$ python -q
>>> import numpy as np
>>> np.set_printoptions(precision=1, suppress=True, linewidth=120, sign=" ")
>>> def tidy(a):
...     return np.round(a, 1) + 0
... 
>>> m1 = np.loadtxt("layer17.csv", delimiter=",")
>>> tidy(m1)
array([[-0.5, -0.1,  0.3,  0.4,  1.2, -1.7,  1.7, -0.2,  1.5, -0.3,  0.6],
       [ 0.1, -1.4,  0.7,  1.4,  0.6, -1.1,  0. ,  0.4,  0.3, -0.8,  1.2],
       [-1.9,  0.2,  0.6,  0. ,  2.3, -3.9,  4.1,  0.8,  4. ,  0.1,  1.4],
       [-0.8,  1. ,  0.4, -2.3,  1.5, -1.5,  2.3,  0.2,  1.6,  0.8, -0.2],
       [ 1. , -0.9,  1.8, -2.5,  1.6, -0.3, -0.6,  0.4, -1.5,  0. ,  0. ],
       [ 1.2,  0.8, -1.7,  1.2, -2.7,  3.6, -2.9, -1.6, -2.7, -0.1, -1.7],
       [ 0.6, -1.7,  1.8, -2.6,  0.4,  0.1, -2. ,  2.8, -1.5,  0.7,  0.8],
       [-0.6,  0.8, -1.1,  1.6, -0.6, -0.1,  0.9, -0.8,  1.2, -0.2, -0.1],
       [ 1. ,  0.9,  0. , -1.9,  0. ,  1.6, -0.9, -1.3, -1.9,  0.3, -1.6],
       [-2.1, -2.2,  1.2,  1.8,  1.1, -4.2,  2.1,  3.7,  4. , -0.1,  3.6],
       [-1.7,  3.3, -1.7, -0.5,  1. , -1.5,  4.6, -2.4,  3.5,  0.6, -1.3],
       [-1.9, -1.2,  1. , -0.5,  0.6, -2.8,  1.3,  4. ,  3. ,  0.9,  2.5]])
>>> B = m1 / np.sqrt((m1 ** 2).mean(axis=1, keepdims=True))
>>> np.linalg.matrix_rank(B) == np.linalg.matrix_rank(m1)
np.True_
>>> E = np.load("arr.npy")
>>> E
array([[  3.1,  12.4,   0.2,  18. ,   9.3,  14.9,   8.7],
       [  9.5,   3.2,  12. ,  -9.4, -12. ,  -3.1,  -3. ],
       [ -1.4,   7.2,  -4.5,  15. ,  10.2,  10.9,   6.4],
       [  5.8,  13.4,   3.9,  15.3,   4.8,  14. ,   8.3],
       [  3. ,   1.2,   4.2,  -3.3,  -4. ,  -1.3,  -1.1],
       [ 13.3,  12.2,  16.1,  -0.4,  -9.9,   5.9,   1.9],
       [ -0.1,   0.1,   0.4,   0. ,   0.6,  -0.2,   0. ],
       [  5.3,  -1.8,   8.3, -11.8, -10.9,  -7.5,  -4.9],
       [  2.8,  12.4,  -0.4,  18.1,   8.8,  14.9,   9.6],
       [  5.5,  13.5,   4.2,  15.1,   4.9,  14.2,   8.4],
       [-16.6, -12.6, -20.3,   2.7,  14.1,  -5.7,  -0.5]])
>>> x0 = np.array([2, 1, -2, 2, 2, 0, 1])
>>> y = E @ x0
>>> tidy(y)
array([ 81.5, -47.6,  70.2,  65.7, -16.9, -12.1,   0.3, -58.1,  82.2,  64.5,  27.9])
>>> tidy(np.linalg.lstsq(E, y)[0])
array([ 2.,  1., -2.,  2.,  2.,  0.,  1.])
>>> tidy(np.linalg.pinv(E) @ E)
array([[ 1.,  0.,  0.,  0.,  0.,  0.,  0.],
       [ 0.,  1.,  0.,  0.,  0.,  0.,  0.],
       [ 0.,  0.,  1.,  0.,  0.,  0.,  0.],
       [ 0.,  0.,  0.,  1.,  0.,  0.,  0.],
       [ 0.,  0.,  0.,  0.,  1.,  0.,  0.],
       [ 0.,  0.,  0.,  0.,  0.,  1.,  0.],
       [ 0.,  0.,  0.,  0.,  0.,  0.,  1.]])
>>> rng = np.random.default_rng(7580)
>>> y = y + 0.1 * rng.normal(size=11)
>>> tidy(y)
array([ 81.3, -47.6,  70.3,  65.7, -16.9, -12.1,   0.4, -58.2,  82.3,  64.4,  27.8])
>>> b, *_ = np.linalg.lstsq(E, y)
>>> [round(float(np.linalg.norm(np.linalg.solve(E.T @ E + lam * np.eye(7), E.T @ y))), 2) for lam in (0, 1, 10, 100)]
[4.16, 3.27, 2.97, 2.89]
>>> b.round()
array([ 2.,  1., -2.,  2.,  2.,  0.,  1.])
>>> tidy(E.T @ (y - E @ b))
array([ 0.,  0.,  0.,  0.,  0.,  0.,  0.])
>>> tidy(np.linalg.norm(y - E @ b))
np.float64(0.3)
>>> tidy(b)
array([ 1.9,  1. , -2. ,  2. ,  1.9,  0.1,  1. ])
>>> B = np.c_[E[:, :4] @ np.array([[3, 2, 0, 1], [3, 2, 0, 3], [1, 2, 2, 3], [2, 0, 0, 1]]), np.array([0, 3, 2, 1, 2, 0, 0, 3, 2, 0, 0])]
>>> tidy(B)
array([[  82.7,   31.4,    0.4,   58.9,    0. ],
       [  31.3,   49.4,   24. ,   45.7,    3. ],
       [  42.9,    2.6,   -9. ,   21.7,    2. ],
       [  92.1,   46.2,    7.8,   73. ,    1. ],
       [  10.2,   16.8,    8.4,   15.9,    2. ],
       [  91.8,   83.2,   32.2,   97.8,    0. ],
       [   0.4,    0.8,    0.8,    1.4,    0. ],
       [  -4.8,   23.6,   16.6,   13. ,    3. ],
       [  81.4,   29.6,   -0.8,   56.9,    2. ],
       [  91.4,   46.4,    8.4,   73.7,    0. ],
       [-102.5,  -99. ,  -40.6, -112.6,    0. ]])
>>> tidy(np.linalg.lstsq(E, B[:, 0])[0])
array([ 3.,  3.,  1.,  2.,  0.,  0.,  0.])
>>> np.linalg.matrix_rank(B)
np.int64(5)
>>> tidy(np.linalg.norm(B - E @ np.linalg.lstsq(E, B)[0], axis=0))
array([ 0. ,  0. ,  0. ,  0. ,  2.3])
>>> O, vecs = np.linalg.qr(E[:, :1])[0], np.linalg.qr(E[:, 1:])[0]
>>> sv = np.linalg.svd(O.T @ vecs, compute_uv=False)
>>> (sv > 0.9).sum()
np.int64(1)
>>> tidy(np.linalg.norm(O @ O.T - vecs @ vecs.T, 2))
np.float64(1.0)
>>> u = np.array([2, 1, 3, 0, 3, 3, 3, 1, 0])
>>> r1 = np.array([0, 3, -3, 1])
>>> M = u[:, None] + r1[None, :]
>>> M
array([[ 2,  5, -1,  3],
       [ 1,  4, -2,  2],
       [ 3,  6,  0,  4],
       [ 0,  3, -3,  1],
       [ 3,  6,  0,  4],
       [ 3,  6,  0,  4],
       [ 3,  6,  0,  4],
       [ 1,  4, -2,  2],
       [ 0,  3, -3,  1]])
>>> left, sv, Vh = np.linalg.svd(M)
>>> tidy(sv)
array([ 18.6,   5.2,   0. ,   0. ])
>>> B = left[:, :2] @ np.diag(sv[:2]) @ Vh[:2]
>>> tidy(np.linalg.norm(M - B) / np.linalg.norm(M))
np.float64(0.0)
>>> np.linalg.matrix_rank(M, rtol=0.05)
np.int64(2)
>>> tidy(np.linalg.norm(M - B, 2)), tidy(sv[2])
(np.float64(0.0), np.float64(0.0))
>>> tidy(np.abs(M - B).max())
np.float64(0.0)
>>> ang = np.radians(135)
>>> Rm = np.eye(4)
>>> Rm[3, 3] = Rm[1, 1] = np.cos(ang)
>>> Rm[3, 1], Rm[1, 3] = -np.sin(ang), np.sin(ang)
>>> tidy(Rm)
array([[ 1. ,  0. ,  0. ,  0. ],
       [ 0. , -0.7,  0. ,  0.7],
       [ 0. ,  0. ,  1. ,  0. ],
       [ 0. , -0.7,  0. , -0.7]])
>>> B = M @ Rm.T
>>> tidy(np.linalg.det(Rm)), tidy(np.trace(Rm))
(np.float64(1.0), np.float64(0.6))
>>> tidy(np.abs(B - M).max(axis=0))
array([  0. ,   7.4,   0. ,  11.1])
>>> np.allclose(np.linalg.norm(M, axis=1), np.linalg.norm(B, axis=1))
True
>>> arr = np.loadtxt("out5.csv", delimiter=",")
>>> arr
array([[ 4.1, -2. , -8. , -7. , -4. , -8. , -9. , -1. , -1. , -3. ,  5. ],
       [-7. , -2.9,  6. ,  1. , -3. ,  3. ,  4. , -5. , -1. ,  9. ,  1. ],
       [-2. ,  8. , -4.9, -9. ,  2. , -6. ,  4. ,  2. ,  9. ,  5. ,  5. ],
       [ 2. , -1. , -2. , -0.9,  2. , -8. ,  4. , -4. ,  1. ,  8. , -8. ],
       [ 8. , -8. ,  1. , -9. ,  6.1, -2. ,  9. , -9. , -4. ,  5. ,  6. ],
       [ 6. , -4. , -4. , -7. , -8. ,  6.1,  6. , -8. , -5. ,  1. ,  2. ],
       [-6. ,  9. ,  5. ,  5. ,  7. , -9. ,  7.1,  5. ,  5. ,  1. , -6. ],
       [-1. , -9. ,  7. ,  8. ,  3. ,  6. ,  5. ,  9.1, -1. , -3. , -2. ],
       [-7. , -7. , -4. , -6. ,  6. ,  5. , -2. , -7. , -3.9, -4. ,  6. ],
       [ 1. , -1. , -6. , -4. ,  5. , -9. ,  1. ,  9. ,  5. , -8.9,  4. ],
       [ 4. , -2. , -8. , -7. , -4. , -8. , -9. , -1. , -1. , -3. ,  5.1]])
>>> W = np.array([[-3, -5, -4, 4, 0],
...     [-3, 5, 5, 4, 4],
...     [-3, 3, -2, 4, -5],
...     [-5, 1, -4, 2, 1],
...     [5, -3, -1, 4, 3],
...     [2, 1, 1, -2, 3],
...     [-2, 5, 3, -1, 5],
...     [5, 4, -4, -4, -1],
...     [-3, -2, -5, 4, 3],
...     [-5, 1, 3, -3, 3],
...     [-2, -1, 4, 4, 0]])
>>> b = np.array([1, 1, 0, 0, 2])
>>> hid = np.maximum(arr @ W + b, 0)
>>> (hid > 0).astype(int)
array([[ 1,  0,  1,  1,  0],
       [ 0,  1,  1,  0,  1],
       [ 0,  1,  1,  1,  1],
       [ 0,  0,  0,  0,  1],
       [ 0,  0,  1,  1,  1],
       [ 0,  0,  1,  0,  1],
       [ 0,  1,  0,  1,  1],
       [ 1,  1,  0,  0,  0],
       [ 1,  0,  1,  0,  0],
       [ 1,  0,  0,  1,  0],
       [ 1,  0,  1,  1,  0]])
>>> C = np.array([[3, 1, 0], [-2, -3, 1], [3, -2, -3], [3, -2, 1], [-1, 1, 3]])
>>> (hid @ C).round(6).argmax(axis=1)
array([ 0,  0,  0,  2,  0,  0,  2,  0,  0,  0,  0])
>>> [round(float(x), 1) for x in np.linalg.svd(arr, compute_uv=False)[:3]]
[34.8, 31.1, 25.2]
>>> B = np.array([[-2, 1], [0, -2], [-2, 1]])
>>> feats = np.tile(B, (2, 3))
>>> feats
array([[-2,  1, -2,  1, -2,  1],
       [ 0, -2,  0, -2,  0, -2],
       [-2,  1, -2,  1, -2,  1],
       [-2,  1, -2,  1, -2,  1],
       [ 0, -2,  0, -2,  0, -2],
       [-2,  1, -2,  1, -2,  1]])
>>> B = feats / np.sqrt((feats ** 2).mean(axis=1, keepdims=True))
>>> feats - feats.mean(axis=1, keepdims=True)
array([[-1.5,  1.5, -1.5,  1.5, -1.5,  1.5],
       [ 1. , -1. ,  1. , -1. ,  1. , -1. ],
       [-1.5,  1.5, -1.5,  1.5, -1.5,  1.5],
       [-1.5,  1.5, -1.5,  1.5, -1.5,  1.5],
       [ 1. , -1. ,  1. , -1. ,  1. , -1. ],
       [-1.5,  1.5, -1.5,  1.5, -1.5,  1.5]])
>>> np.linalg.matrix_rank(feats - feats.mean(axis=1, keepdims=True))
np.int64(1)
>>> tidy(B[0])
array([-1.3,  0.6, -1.3,  0.6, -1.3,  0.6])
